% ipython --no-banner

In [1]: import numpy as np

In [2]: np.set_printoptions(precision=3, suppress=True, linewidth=140)

In [3]: data = 0.5 ** np.abs(np.subtract.outer(np.arange(6), np.arange(6)))

In [4]: print(data)
[[1.    0.5   0.25  0.125 0.062 0.031]
 [0.5   1.    0.5   0.25  0.125 0.062]
 [0.25  0.5   1.    0.5   0.25  0.125]
 [0.125 0.25  0.5   1.    0.5   0.25 ]
 [0.062 0.125 0.25  0.5   1.    0.5  ]
 [0.031 0.062 0.125 0.25  0.5   1.   ]]

In [5]: vals, V = np.linalg.eigh(data)

In [6]: vec = np.array([3, 3, 2, 0, 2, 0])

In [7]: print(np.abs(data).sum(axis=1).max(), np.round(np.abs(vals).max(), 3))
2.625 2.393

In [8]: print(vec @ data @ vec)
48.25

In [9]: print(np.round(vec @ data @ vec / (vec @ vec), 3), round(float(vals[0]), 3), round(vals[-1], 3))
1.856 0.352 2.393

In [10]: print((np.sign(V[:, -1].round(6)) == np.sign(V[0, -1].round(6))).astype(int))
[1 1 1 1 1 1]

In [11]: rng = np.random.default_rng(535275)

In [12]: idx = rng.permutation(6)

In [13]: print(idx)
[3 0 4 1 2 5]

In [14]: Y = data[idx][:, idx]

In [15]: print(np.allclose(Y, data))
False

In [16]: print(Y)
[[1.    0.125 0.5   0.25  0.5   0.25 ]
 [0.125 1.    0.062 0.5   0.25  0.031]
 [0.5   0.062 1.    0.125 0.25  0.5  ]
 [0.25  0.5   0.125 1.    0.5   0.062]
 [0.5   0.25  0.25  0.5   1.    0.125]
 [0.25  0.031 0.5   0.062 0.125 1.   ]]

In [17]: M = np.load("m.npy")

In [18]: print(M)
[[-1.152 -0.507  0.126  0.74  -0.035  0.534  0.223  0.09 ]
 [-0.507 -0.842 -0.748 -0.185 -0.712 -0.482  0.15  -0.271]
 [ 0.126 -0.748  0.636 -1.067  0.703  0.351  0.179  0.693]
 [ 0.74  -0.185 -1.067 -0.053 -0.554  0.665 -0.457  0.23 ]
 [-0.035 -0.712  0.703 -0.554 -1.247 -0.124  0.017  0.186]
 [ 0.534 -0.482  0.351  0.665 -0.124 -0.897 -0.393 -0.131]
 [ 0.223  0.15   0.179 -0.457  0.017 -0.393 -1.243 -0.086]
 [ 0.09  -0.271  0.693  0.23   0.186 -0.131 -0.086 -1.202]]

In [19]: idx = rng.permutation(8)

In [20]: print(idx)
[5 3 2 4 7 6 1 0]

In [21]: Y = M[idx][:, idx]

In [22]: print(np.trace(Y))
-6.0

In [23]: print(np.sort(np.abs(np.linalg.eigvals(Y))))
[1.    1.    1.    1.    1.999 2.    2.    2.001]
